>>> import numpy as np
>>> np.set_printoptions(precision=2, suppress=True, linewidth=120, legacy="1.25")
>>> def tidy(a):
...     return np.round(a, 2) + 0
... 
>>> X = np.load("w.npy")
>>> X
array([[ 6.15,  5.05,  4.09, -0.04,  0.98,  3.19,  4.93,  4.24,  8.8 ,  6.  ,  0.09,  5.85,  7.87],
       [ 6.08,  4.86,  3.98, -0.06,  0.99,  3.  ,  4.97,  4.03,  8.89,  6.1 ,  0.07,  6.09,  7.84],
       [ 6.17,  5.06,  4.  , -0.05,  1.07,  2.98,  4.92,  4.13,  8.91,  5.94, -0.02,  6.02,  7.95],
       [ 6.19,  5.07,  3.9 ,  0.04,  1.01,  2.79,  5.1 ,  3.99,  9.04,  5.96,  0.04,  6.  ,  8.13],
       [ 5.99,  4.97,  3.96,  0.01,  1.01,  2.86,  4.86,  4.04,  9.11,  5.79,  0.01,  5.87,  8.09],
       [ 5.8 ,  5.11,  3.96, -0.02,  1.12,  3.07,  5.05,  4.  ,  9.1 ,  5.87, -0.01,  6.04,  8.21],
       [ 5.97,  4.93,  4.12,  0.  ,  0.94,  2.92,  5.09,  3.91,  9.02,  6.12, -0.09,  5.93,  7.94],
       [ 6.09,  4.79,  4.09, -0.02,  0.85,  3.08,  5.09,  4.14,  8.97,  5.76,  0.1 ,  6.11,  7.81],
       [ 5.93,  5.08,  4.08,  0.09,  0.96,  2.93,  5.02,  3.87,  9.02,  6.12,  0.06,  5.91,  8.04],
       [ 6.19,  5.03,  3.92,  0.11,  0.86,  2.97,  4.84,  4.05,  8.97,  6.  , -0.14,  5.9 ,  7.95],
       [ 5.97,  5.1 ,  4.05,  0.  ,  0.92,  2.88,  4.91,  4.01,  8.97,  6.06,  0.15,  5.85,  7.91],
       [ 5.93,  4.98,  3.81, -0.1 ,  1.08,  2.88,  5.03,  4.04,  8.96,  5.98, -0.08,  6.05,  7.79],
       [ 6.05,  4.88,  4.13, -0.04,  1.08,  2.98,  5.02,  4.09,  8.89,  5.98,  0.02,  6.  ,  8.09],
       [ 5.96,  4.89,  3.87, -0.18,  0.87,  3.01,  4.86,  4.  ,  9.16,  6.04,  0.12,  5.9 ,  8.08],
       [ 5.86,  5.09,  4.04,  0.  ,  0.87,  3.05,  5.1 ,  4.06,  9.02,  5.93,  0.18,  6.02,  7.92],
       [ 6.09,  4.98,  4.15, -0.04,  0.92,  3.07,  5.13,  4.  ,  9.05,  5.98,  0.01,  5.99,  7.83],
       [ 1.91,  8.01,  7.13,  5.  ,  1.81, -0.08,  2.95,  6.01,  7.06,  1.02,  7.06,  8.99,  4.05],
       [ 1.94,  7.93,  6.96,  4.95,  2.01, -0.14,  3.3 ,  6.04,  7.  ,  1.04,  7.05,  8.93,  4.07],
       [ 2.02,  8.  ,  6.81,  4.96,  1.95,  0.1 ,  3.01,  5.94,  6.89,  0.87,  7.04,  9.03,  3.99],
       [ 1.97,  8.13,  7.15,  5.05,  1.93,  0.06,  3.04,  5.99,  7.13,  1.01,  6.97,  8.9 ,  3.83],
       [ 2.07,  8.03,  6.99,  4.86,  1.89, -0.27,  3.06,  5.85,  7.  ,  0.95,  7.08,  8.91,  3.87],
       [ 2.05,  7.94,  6.89,  4.75,  1.95, -0.22,  3.05,  5.92,  6.98,  0.97,  7.04,  9.09,  3.98],
       [ 2.  ,  7.89,  6.8 ,  5.04,  1.91,  0.05,  3.1 ,  6.07,  7.02,  1.16,  6.96,  9.13,  3.85],
       [ 2.04,  8.19,  6.99,  4.96,  1.93,  0.04,  3.08,  5.88,  6.96,  0.98,  7.08,  9.07,  3.94],
       [ 2.03,  8.04,  7.02,  4.95,  1.92,  0.05,  2.97,  6.14,  7.03,  0.85,  7.04,  9.04,  3.9 ],
       [ 2.02,  8.03,  6.93,  5.15,  2.04,  0.  ,  2.95,  5.95,  7.08,  0.82,  7.02,  8.99,  4.06],
       [ 1.94,  8.01,  6.96,  4.98,  2.14,  0.15,  2.99,  5.9 ,  7.07,  1.07,  7.05,  8.87,  3.93],
       [ 2.2 ,  7.95,  7.06,  5.25,  2.05, -0.12,  3.05,  5.9 ,  7.1 ,  1.05,  7.11,  9.03,  3.9 ],
       [ 2.2 ,  8.15,  6.99,  4.91,  2.02, -0.06,  2.92,  5.93,  6.88,  0.94,  6.88,  8.79,  3.98],
       [ 1.83,  8.01,  6.92,  4.94,  2.14,  0.03,  2.94,  5.81,  7.2 ,  0.88,  7.2 ,  9.04,  3.83],
       [ 1.89,  8.01,  6.96,  4.97,  1.98,  0.02,  2.88,  5.88,  7.16,  0.88,  7.1 ,  9.05,  3.99],
       [ 2.14,  7.87,  7.07,  5.08,  2.14,  0.  ,  2.93,  5.88,  6.86,  0.79,  6.96,  8.93,  3.91],
       [ 9.12,  5.03,  8.94,  6.11,  0.02,  4.01,  9.1 ,  9.12,  2.92,  3.02,  1.87,  6.97,  5.91],
       [ 9.01,  4.89,  8.9 ,  5.95,  0.06,  3.92,  8.76,  9.17,  3.19,  2.9 ,  2.04,  7.05,  5.97],
       [ 8.96,  5.06,  9.  ,  6.07, -0.09,  4.02,  9.11,  8.95,  3.  ,  2.85,  1.96,  6.99,  5.77],
       [ 9.06,  4.99,  9.06,  5.96,  0.21,  4.01,  8.84,  8.93,  2.96,  3.11,  2.02,  7.13,  5.97],
       [ 9.06,  4.99,  9.02,  6.09, -0.05,  3.89,  8.98,  9.02,  3.03,  3.02,  1.99,  6.99,  6.  ],
       [ 8.95,  5.  ,  9.02,  5.86,  0.11,  3.98,  9.15,  9.09,  2.9 ,  2.91,  2.05,  7.04,  5.9 ],
       [ 8.99,  5.1 ,  8.99,  6.03,  0.06,  4.03,  9.04,  9.  ,  2.94,  3.04,  2.04,  6.96,  5.97],
       [ 9.1 ,  4.88,  9.04,  6.05, -0.04,  3.98,  8.91,  9.28,  3.04,  2.88,  2.  ,  6.97,  6.  ],
       [ 8.88,  5.1 ,  8.91,  5.94, -0.09,  3.86,  8.88,  9.04,  3.17,  3.1 ,  1.96,  6.93,  5.84],
       [ 8.99,  4.91,  9.15,  6.15,  0.1 ,  4.12,  8.99,  9.11,  3.01,  3.1 ,  2.03,  7.09,  5.82],
       [ 9.  ,  5.02,  9.02,  5.93, -0.04,  4.04,  9.1 ,  9.02,  3.05,  2.99,  1.76,  7.11,  5.97],
       [ 8.91,  4.94,  8.94,  6.03, -0.13,  4.09,  9.01,  9.14,  2.98,  3.08,  1.86,  6.93,  5.95],
       [ 8.87,  4.87,  9.02,  6.05,  0.15,  4.04,  9.01,  9.  ,  2.93,  2.99,  1.78,  7.1 ,  6.04],
       [ 8.99,  5.06,  8.82,  6.01, -0.04,  4.19,  8.97,  9.  ,  2.97,  3.01,  2.07,  7.08,  5.92],
       [ 9.01,  5.11,  8.97,  5.96, -0.1 ,  3.87,  8.96,  9.04,  2.93,  2.99,  1.99,  6.85,  5.89],
       [ 8.79,  4.93,  9.07,  5.99, -0.06,  3.98,  8.93,  9.06,  2.9 ,  2.98,  2.21,  6.97,  5.79]])
>>> x0 = np.array([1, 1, 0, 3, 3, 0, 3, 3, 2, 2, 2, 3, 1])
>>> a = np.maximum(X @ x0, 0)
>>> np.tanh(X @ x0)
array([1., 1., 1., 1., 1., 1., 1., 1., 1., 1., 1., 1., 1., 1., 1., 1., 1., 1., 1., 1., 1., 1., 1., 1., 1., 1., 1., 1.,
       1., 1., 1., 1., 1., 1., 1., 1., 1., 1., 1., 1., 1., 1., 1., 1., 1., 1., 1., 1.])
